% python3 -q
>>> import numpy as np
>>> import numpy.linalg as la
>>> np.set_printoptions(precision=1, suppress=True, linewidth=200, legacy="1.25")
>>> M2 = np.array([[0, 3, 1, 0, 0, 2, 0],
...     [0, 1, 0, 1, 1, 0, 1],
...     [3, 1, 0, 1, 0, 0, 1],
...     [1, 2, 3, 1, 0, 0, 2],
...     [1, 3, 3, 2, 2, 0, 0],
...     [2, 0, 2, 0, 2, 1, 1],
...     [2, 2, 2, 0, 3, 0, 0]])
>>> W0 = np.triu(M2, 1)
>>> W0
array([[0, 3, 1, 0, 0, 2, 0],
       [0, 0, 0, 1, 1, 0, 1],
       [0, 0, 0, 1, 0, 0, 1],
       [0, 0, 0, 0, 0, 0, 2],
       [0, 0, 0, 0, 0, 0, 0],
       [0, 0, 0, 0, 0, 0, 1],
       [0, 0, 0, 0, 0, 0, 0]])
>>> Uu, s, Vt = la.svd(W0)
>>> s.round(1) + 0
array([3.7, 2.8, 1.3, 0.6, 0. , 0. , 0. ])
>>> M2 = Uu[:, :4] @ np.diag(s[:4]) @ Vt[:4]
>>> round(float(la.norm(W0 - M2) / la.norm(W0)), 1)
0.0
>>> la.matrix_rank(M2)
4
>>> Uu, s, Vt = la.svd(W0)
>>> vecs = Vt[:(s > 1e-8).sum()]
>>> rng = np.random.default_rng(86)
>>> vec = W0[1] + 2 * W0[2] + rng.integers(2) * np.eye(7)[2]
>>> vec
array([0., 0., 1., 3., 1., 0., 3.])
>>> np.round(vecs.T @ vecs, 1) + 0
array([[0. , 0. , 0. , 0. , 0. , 0. , 0. ],
       [0. , 0.6, 0.2, 0. , 0. , 0.4, 0. ],
       [0. , 0.2, 0.1, 0. , 0. , 0.1, 0. ],
       [0. , 0. , 0. , 1. , 0. , 0. , 0. ],
       [0. , 0. , 0. , 0. , 1. , 0. , 0. ],
       [0. , 0.4, 0.1, 0. , 0. , 0.3, 0. ],
       [0. , 0. , 0. , 0. , 0. , 0. , 1. ]])
>>> np.allclose(vecs.T @ vecs @ vec, vec)
False
>>> round(float(la.norm(vec - vecs.T @ vecs @ vec)), 1)
1.0
>>> la.matrix_rank(np.vstack([W0, vec]))
5
>>> np.diag(vecs.T @ vecs)
array([0. , 0.6, 0.1, 1. , 1. , 0.3, 1. ])
>>> np.round(W0 @ la.pinv(W0) @ W0, 1) + 0
array([[0., 3., 1., 0., 0., 2., 0.],
       [0., 0., 0., 1., 1., 0., 1.],
       [0., 0., 0., 1., 0., 0., 1.],
       [0., 0., 0., 0., 0., 0., 2.],
       [0., 0., 0., 0., 0., 0., 0.],
       [0., 0., 0., 0., 0., 0., 1.],
       [0., 0., 0., 0., 0., 0., 0.]])
>>> K = np.loadtxt("x.csv", delimiter=",")
>>> K
array([[ 2.,  5.,  0.,  0.,  0., 34.,  0.],
       [ 0., 15., 22., 14.,  0.,  0.,  1.],
       [ 8.,  1.,  0.,  0.,  2., 36.,  0.],
       [ 0., 27., 19.,  6.,  0.,  0.,  0.],
       [35.,  0.,  0., 12., 20.,  3.,  8.],
       [47.,  0.,  0.,  8., 28., 15.,  8.],
       [14.,  0.,  0.,  0.,  6., 26.,  0.],
       [ 0., 15.,  0.,  0.,  0., 19.,  0.],
       [14.,  0.,  0.,  0.,  6., 22.,  0.],
       [ 0.,  7., 16., 14.,  0.,  0.,  3.],
       [14.,  0.,  4., 11.,  6.,  0.,  4.],
       [ 5.,  3., 16., 16.,  0.,  0.,  5.]])
>>> vec = np.array([-2, -2, 2, 0, -1, 1, 2])
>>> target = K @ vec
>>> coef, lr = np.zeros(7), 1 / la.norm(K, 2) ** 2
>>> for i in range(3):
...     coef -= lr * K.T @ (K @ coef - target)
...     if i % 1 == 0: print(i, round(la.norm(K @ coef - target), 1))
... 
0 72.0
1 59.6
2 52.7
>>> coef.round(1) + 0
array([-1.2,  0. ,  0.3,  0. , -0.8,  0.3, -0.2])
>>> proj = K @ la.solve(K.T @ K, K.T)
>>> np.round(la.eigvalsh(proj), 1) + 0
array([0., 0., 0., 0., 0., 1., 1., 1., 1., 1., 1., 1.])
>>> arr = np.loadtxt("dump.csv", delimiter=",")
>>> arr
array([[-2.2,  2. , -0.9, -2.1,  3.3],
       [-2.9,  0.1,  3.8,  1.2, -0.2],
       [-1.5, -0.1, -2.4,  4. ,  1. ],
       [-2.9, -0.4, -1.9, -1.5, -3.2],
       [-0.7, -4.6, -0.1, -0.8,  1.7]])
>>> vec = np.array([1, 3, -5, -1, 6, -5, -9])
>>> h = np.maximum(W0 @ vec, 0)
>>> h
array([0, 0, 0, 0, 0, 0, 0])
>>> W0.T @ h
array([0, 0, 0, 0, 0, 0, 0])
>>> np.flatnonzero(h > 1e-9)
array([], dtype=int64)
>>> A = np.array([[-0.5, 0.4, 1.0, -0.5, -0.7, 0.8, 0.4, 0.5, -1.2, 0.3, -0.5],
...     [-1.0, 0.8, 0.4, -1.4, 0.0, -0.1, -0.9, -1.0, 0.5, -0.6, 0.2],
...     [-0.6, 0.5, 1.0, -0.5, -0.7, 0.7, 0.4, 0.6, -1.4, 0.3, -0.5],
...     [0.7, 1.0, -0.6, 1.1, 1.1, 0.1, 2.0, 0.8, -1.9, 0.5, 0.5]])
>>> A
array([[-0.5,  0.4,  1. , -0.5, -0.7,  0.8,  0.4,  0.5, -1.2,  0.3, -0.5],
       [-1. ,  0.8,  0.4, -1.4,  0. , -0.1, -0.9, -1. ,  0.5, -0.6,  0.2],
       [-0.6,  0.5,  1. , -0.5, -0.7,  0.7,  0.4,  0.6, -1.4,  0.3, -0.5],
       [ 0.7,  1. , -0.6,  1.1,  1.1,  0.1,  2. ,  0.8, -1.9,  0.5,  0.5]])
>>> gram = A.T @ A
>>> gram
array([[ 2.1, -0.6, -1.9,  2.7,  1.5, -0.7,  1.9,  0.9, -0.4,  0.6,  0.7],
       [-0.6,  2.1,  0.6, -0.5,  0.5,  0.7,  1.6,  0.5, -2.7,  0.3,  0.2],
       [-1.9,  0.6,  2.5, -2.2, -2.1,  1.4, -0.8,  0.2, -1.3,  0.1, -1.2],
       [ 2.7, -0.5, -2.2,  3.7,  1.9, -0.5,  3.1,  1.7, -1.5,  1.1,  0.8],
       [ 1.5,  0.5, -2.1,  1.9,  2.2, -0.9,  1.6,  0.1, -0.3,  0.1,  1.2],
       [-0.7,  0.7,  1.4, -0.5, -0.9,  1.2,  0.9,  1. , -2.2,  0.6, -0.7],
       [ 1.9,  1.6, -0.8,  3.1,  1.6,  0.9,  5.1,  2.9, -5.3,  1.8,  0.4],
       [ 0.9,  0.5,  0.2,  1.7,  0.1,  1. ,  2.9,  2.2, -3.5,  1.3, -0.3],
       [-0.4, -2.7, -1.3, -1.5, -0.3, -2.2, -5.3, -3.5,  7.3, -2. ,  0.4],
       [ 0.6,  0.3,  0.1,  1.1,  0.1,  0.6,  1.8,  1.3, -2. ,  0.8, -0.2],
       [ 0.7,  0.2, -1.2,  0.8,  1.2, -0.7,  0.4, -0.3,  0.4, -0.2,  0.8]])
>>> np.trace(gram), (A ** 2).sum()
(29.9, 29.9)
>>> la.matrix_rank(gram)
4
>>> np.round(la.svd(A, compute_uv=False) ** 2, 1) + 0
array([16.8, 10.1,  3. ,  0. ])
>>> np.diag(gram)
array([2.1, 2.1, 2.5, 3.7, 2.2, 1.2, 5.1, 2.2, 7.3, 0.8, 0.8])
>>> A - A[0]
array([[ 0. ,  0. ,  0. ,  0. ,  0. ,  0. ,  0. ,  0. ,  0. ,  0. ,  0. ],
       [-0.5,  0.4, -0.6, -0.9,  0.7, -0.9, -1.3, -1.5,  1.7, -0.9,  0.7],
       [-0.1,  0.1,  0. ,  0. ,  0. , -0.1,  0. ,  0.1, -0.2,  0. ,  0. ],
       [ 1.2,  0.6, -1.6,  1.6,  1.8, -0.7,  1.6,  0.3, -0.7,  0.2,  1. ]])
>>> la.matrix_rank(A)
4
>>> np.diff(A, axis=0)
array([[-0.5,  0.4, -0.6, -0.9,  0.7, -0.9, -1.3, -1.5,  1.7, -0.9,  0.7],
       [ 0.4, -0.3,  0.6,  0.9, -0.7,  0.8,  1.3,  1.6, -1.9,  0.9, -0.7],
       [ 1.3,  0.5, -1.6,  1.6,  1.8, -0.6,  1.6,  0.2, -0.5,  0.2,  1. ]])
>>> Uu, s, Vt = la.svd(W0, full_matrices=False)
>>> round(float(np.sqrt((s ** 2).sum())), 1), round(la.norm(W0), 1)
(4.9, 4.9)
>>> np.allclose(Uu * s @ Vt, W0)
True
>>> Uu.shape, s.shape, Vt.shape
((7, 7), (7,), (7, 7))
>>> np.cumsum(s ** 2) / np.sum(s ** 2)
array([0.6, 0.9, 1. , 1. , 1. , 1. , 1. ])
>>> np.round(Uu.T @ W0 @ Vt.T, 1) + 0
array([[3.7, 0. , 0. , 0. , 0. , 0. , 0. ],
       [0. , 2.8, 0. , 0. , 0. , 0. , 0. ],
       [0. , 0. , 1.3, 0. , 0. , 0. , 0. ],
       [0. , 0. , 0. , 0.6, 0. , 0. , 0. ],
       [0. , 0. , 0. , 0. , 0. , 0. , 0. ],
       [0. , 0. , 0. , 0. , 0. , 0. , 0. ],
       [0. , 0. , 0. , 0. , 0. , 0. , 0. ]])
>>> np.round(Uu.T @ Uu, 1) + 0
array([[1., 0., 0., 0., 0., 0., 0.],
       [0., 1., 0., 0., 0., 0., 0.],
       [0., 0., 1., 0., 0., 0., 0.],
       [0., 0., 0., 1., 0., 0., 0.],
       [0., 0., 0., 0., 1., 0., 0.],
       [0., 0., 0., 0., 0., 1., 0.],
       [0., 0., 0., 0., 0., 0., 1.]])
>>> (s > 1e-8).sum()
4
>>> np.abs(Vt[0])
array([0. , 0.8, 0.3, 0. , 0. , 0.5, 0. ])
>>> s.round(1) + 0
array([3.7, 2.8, 1.3, 0.6, 0. , 0. , 0. ])
>>> np.round(s / s[0], 1) + 0
array([1. , 0.8, 0.3, 0.2, 0. , 0. , 0. ])
>>> [round(float(x), 1) for x in la.svd(A, compute_uv=False)[:3]]
[4.1, 3.2, 1.7]
>>> la.matrix_rank(A, rtol=0.1)
3
>>> np.argsort(-la.norm(A, axis=0).round(6), kind="stable")[:3]
array([8, 6, 3])
>>> vec = np.array([2, 1, 0, -2, -3, 0, -3, 1, -2, 1, -3])
>>> np.round(A @ np.ones(11), 1) + 0
array([ 0. , -3.1, -0.2,  5.3])
>>> la.norm(A @ vec) <= la.norm(A, 2) * la.norm(vec) + 1e-9
True
>>> m1 = np.load("m.npy")
>>> m1
array([[ 6.,  1., -1.],
       [ 1.,  6., -1.],
       [-1., -1.,  6.]])
>>> # equal to its transpose
>>> Q, vecs = la.qr(m1[:, :2])[0], la.qr(m1[:, 2:])[0]
>>> s = la.svd(Q.T @ vecs, compute_uv=False)
>>> np.degrees(np.arccos(s.clip(0, 1)))
array([65.3])
>>> np.round(la.norm(Q @ Q.T - vecs @ vecs.T, 2), 1)
1.0
>>> vec = np.array([-1, -1, -3])
>>> h = np.maximum(m1 @ vec, 0)
>>> m1 * (h > 1e-9)[:, None]
array([[ 0.,  0., -0.],
       [ 0.,  0., -0.],
       [-0., -0.,  0.]])
>>> np.tanh(m1 @ vec)
array([-1., -1., -1.])
>>> np.maximum(m1 @ (3 * vec), 0)
array([0., 0., 0.])
>>> h
array([0., 0., 0.])
>>> np.flatnonzero(h > 1e-9)
array([], dtype=int64)
>>> np.maximum(m1 @ vec, 0) - np.maximum(-m1 @ vec, 0)
array([ -4.,  -4., -16.])
>>> F = np.eye(7, dtype=int)[rng.permutation(7)] * np.array([-3, -2, 3, -1, -3, 1, 3])
>>> F
array([[ 0,  0,  0, -1,  0,  0,  0],
       [ 0,  0,  3,  0,  0,  0,  0],
       [ 0, -2,  0,  0,  0,  0,  0],
       [ 0,  0,  0,  0, -3,  0,  0],
       [ 0,  0,  0,  0,  0,  1,  0],
       [ 0,  0,  0,  0,  0,  0,  3],
       [-3,  0,  0,  0,  0,  0,  0]])
>>> f = np.array([4, 1, 3, 5, 3, 0, 2])
>>> M2 = F + np.outer(f, np.eye(7)[0])
>>> round(float(la.det(M2) / la.det(F)), 1), round(float(1 + la.solve(F, f)[0]), 1)
(0.3, 0.3)
>>> la.matrix_rank(M2 - F)
1
>>> la.matrix_rank(la.inv(M2) - la.inv(F), tol=1e-8)
1
>>> (F - F.T) / 2
array([[ 0. ,  0. ,  0. , -0.5,  0. ,  0. ,  1.5],
       [ 0. ,  0. ,  2.5,  0. ,  0. ,  0. ,  0. ],
       [ 0. , -2.5,  0. ,  0. ,  0. ,  0. ,  0. ],
       [ 0.5,  0. ,  0. ,  0. , -1.5,  0. ,  0. ],
       [ 0. ,  0. ,  0. ,  1.5,  0. ,  0.5,  0. ],
       [ 0. ,  0. ,  0. ,  0. , -0.5,  0. ,  1.5],
       [-1.5,  0. ,  0. ,  0. ,  0. , -1.5,  0. ]])
>>> (F + F.T) / 2
array([[ 0. ,  0. ,  0. , -0.5,  0. ,  0. , -1.5],
       [ 0. ,  0. ,  0.5,  0. ,  0. ,  0. ,  0. ],
       [ 0. ,  0.5,  0. ,  0. ,  0. ,  0. ,  0. ],
       [-0.5,  0. ,  0. ,  0. , -1.5,  0. ,  0. ],
       [ 0. ,  0. ,  0. , -1.5,  0. ,  0.5,  0. ],
       [ 0. ,  0. ,  0. ,  0. ,  0.5,  0. ,  1.5],
       [-1.5,  0. ,  0. ,  0. ,  0. ,  1.5,  0. ]])
>>> F @ F
array([[ 0,  0,  0,  0,  3,  0,  0],
       [ 0, -6,  0,  0,  0,  0,  0],
       [ 0,  0, -6,  0,  0,  0,  0],
       [ 0,  0,  0,  0,  0, -3,  0],
       [ 0,  0,  0,  0,  0,  0,  3],
       [-9,  0,  0,  0,  0,  0,  0],
       [ 0,  0,  0,  3,  0,  0,  0]])
>>> np.trace(F)
0
>>> M2 = np.array([[2, 1, 2],
...     [2, 0, 2],
...     [0, 2, 1],
...     [2, 0, 2],
...     [1, 0, 1],
...     [1, 2, 2],
...     [2, 2, 0]])
>>> np.einsum("ij,ij->i", F, F)
array([1, 9, 4, 9, 1, 9, 9])
>>> np.einsum("ij->j", F)
array([-3, -2,  3, -1, -3,  1,  3])
>>> M2.T @ F.T
array([[-2,  0, -4, -3,  1,  6, -6],
       [ 0,  6,  0,  0,  2,  6, -3],
       [-2,  3, -4, -3,  2,  0, -6]])
>>> np.einsum("ik,kj->ij", F, M2)
array([[-2,  0, -2],
       [ 0,  6,  3],
       [-4,  0, -4],
       [-3,  0, -3],
       [ 1,  2,  2],
       [ 6,  6,  0],
       [-6, -3, -6]])
>>> np.vstack([F, M2.T]).shape
(10, 7)
>>> blk = np.stack([F, 2 * F, F[::-1]])
>>> la.matrix_rank(blk.reshape(3, -1))
2
>>> la.det(blk)
array([  -162., -20736.,    162.])
>>> np.einsum("bij,cij->bc", blk, blk)
array([[ 42,  84,   9],
       [ 84, 168,  18],
       [  9,  18,  42]])
>>> la.norm(blk, axis=(1, 2))
array([ 6.5, 13. ,  6.5])
>>> def softmax(z):
...     e = np.exp(z - z.max(axis=-1, keepdims=True))
...     return e / e.sum(axis=-1, keepdims=True)
... 
>>> softmax(F).sum(axis=1)
array([1., 1., 1., 1., 1., 1., 1.])
>>> np.round(softmax(10 * F[1]), 1) + 0
array([0., 0., 1., 0., 0., 0., 0.])
>>> np.round(softmax(F[1]), 1) + 0
array([0. , 0. , 0.8, 0. , 0. , 0. , 0. ])
>>> np.round(softmax(F[1] + -3), 1) + 0
array([0. , 0. , 0.8, 0. , 0. , 0. , 0. ])
>>> S = F @ F.T / np.sqrt(7)
>>> np.round(softmax(S), 1) + 0
array([[0.2, 0.1, 0.1, 0.1, 0.1, 0.1, 0.1],
       [0. , 0.8, 0. , 0. , 0. , 0. , 0. ],
       [0.1, 0.1, 0.4, 0.1, 0.1, 0.1, 0.1],
       [0. , 0. , 0. , 0.8, 0. , 0. , 0. ],
       [0.1, 0.1, 0.1, 0.1, 0.2, 0.1, 0.1],
       [0. , 0. , 0. , 0. , 0. , 0.8, 0. ],
       [0. , 0. , 0. , 0. , 0. , 0. , 0.8]])
>>> np.round(softmax(S + np.triu(np.full(S.shape, -np.inf), 1)), 1) + 0
array([[1. , 0. , 0. , 0. , 0. , 0. , 0. ],
       [0. , 1. , 0. , 0. , 0. , 0. , 0. ],
       [0.2, 0.2, 0.7, 0. , 0. , 0. , 0. ],
       [0. , 0. , 0. , 0.9, 0. , 0. , 0. ],
       [0.2, 0.2, 0.2, 0.2, 0.3, 0. , 0. ],
       [0. , 0. , 0. , 0. , 0. , 0.9, 0. ],
       [0. , 0. , 0. , 0. , 0. , 0. , 0.8]])
>>> E = np.load("out8.npy")
>>> E
array([[ 1,  1,  0,  0,  0,  0],
       [ 2,  2,  0,  0,  0,  0],
       [ 0, -2,  0,  0,  0,  0],
       [ 0,  0,  1,  1,  0,  0],
       [ 0,  0,  2,  2,  0,  0],
       [ 0,  0,  0, -2,  0,  0],
       [ 0,  0,  0,  0,  1,  1],
       [ 0,  0,  0,  0,  2,  2],
       [ 0,  0,  0,  0,  0, -2]])
>>> vec = np.array([1, -2, 1, 2, 2, 2])
>>> np.sign((E @ vec).round(6))
array([-1, -1,  1,  1,  1, -1,  1,  1, -1])
>>> E @ vec
array([-1, -2,  4,  3,  6, -4,  4,  8, -4])
>>> E @ np.eye(6)[3]
array([ 0.,  0.,  0.,  1.,  2., -2.,  0.,  0.,  0.])
>>> E @ np.ones(6)
array([ 2.,  4., -2.,  2.,  4., -2.,  2.,  4., -2.])
>>> E * vec
array([[ 1, -2,  0,  0,  0,  0],
       [ 2, -4,  0,  0,  0,  0],
       [ 0,  4,  0,  0,  0,  0],
       [ 0,  0,  1,  2,  0,  0],
       [ 0,  0,  2,  4,  0,  0],
       [ 0,  0,  0, -4,  0,  0],
       [ 0,  0,  0,  0,  2,  2],
       [ 0,  0,  0,  0,  4,  4],
       [ 0,  0,  0,  0,  0, -4]])
>>> M2 = E / la.norm(E, axis=1, keepdims=True)
>>> gram = M2 @ M2.T
>>> np.argwhere(np.triu(np.abs(gram) > 0.95, 1))
array([[0, 1],
       [3, 4],
       [6, 7]])
>>> gram
array([[ 1. ,  1. , -0.7,  0. ,  0. ,  0. ,  0. ,  0. ,  0. ],
       [ 1. ,  1. , -0.7,  0. ,  0. ,  0. ,  0. ,  0. ,  0. ],
       [-0.7, -0.7,  1. ,  0. ,  0. ,  0. ,  0. ,  0. ,  0. ],
       [ 0. ,  0. ,  0. ,  1. ,  1. , -0.7,  0. ,  0. ,  0. ],
       [ 0. ,  0. ,  0. ,  1. ,  1. , -0.7,  0. ,  0. ,  0. ],
       [ 0. ,  0. ,  0. , -0.7, -0.7,  1. ,  0. ,  0. ,  0. ],
       [ 0. ,  0. ,  0. ,  0. ,  0. ,  0. ,  1. ,  1. , -0.7],
       [ 0. ,  0. ,  0. ,  0. ,  0. ,  0. ,  1. ,  1. , -0.7],
       [ 0. ,  0. ,  0. ,  0. ,  0. ,  0. , -0.7, -0.7,  1. ]])
>>> np.degrees(np.arccos(np.clip(gram[2, 3], -1, 1)))
90.0
>>> la.norm(M2, axis=1)
array([1., 1., 1., 1., 1., 1., 1., 1., 1.])
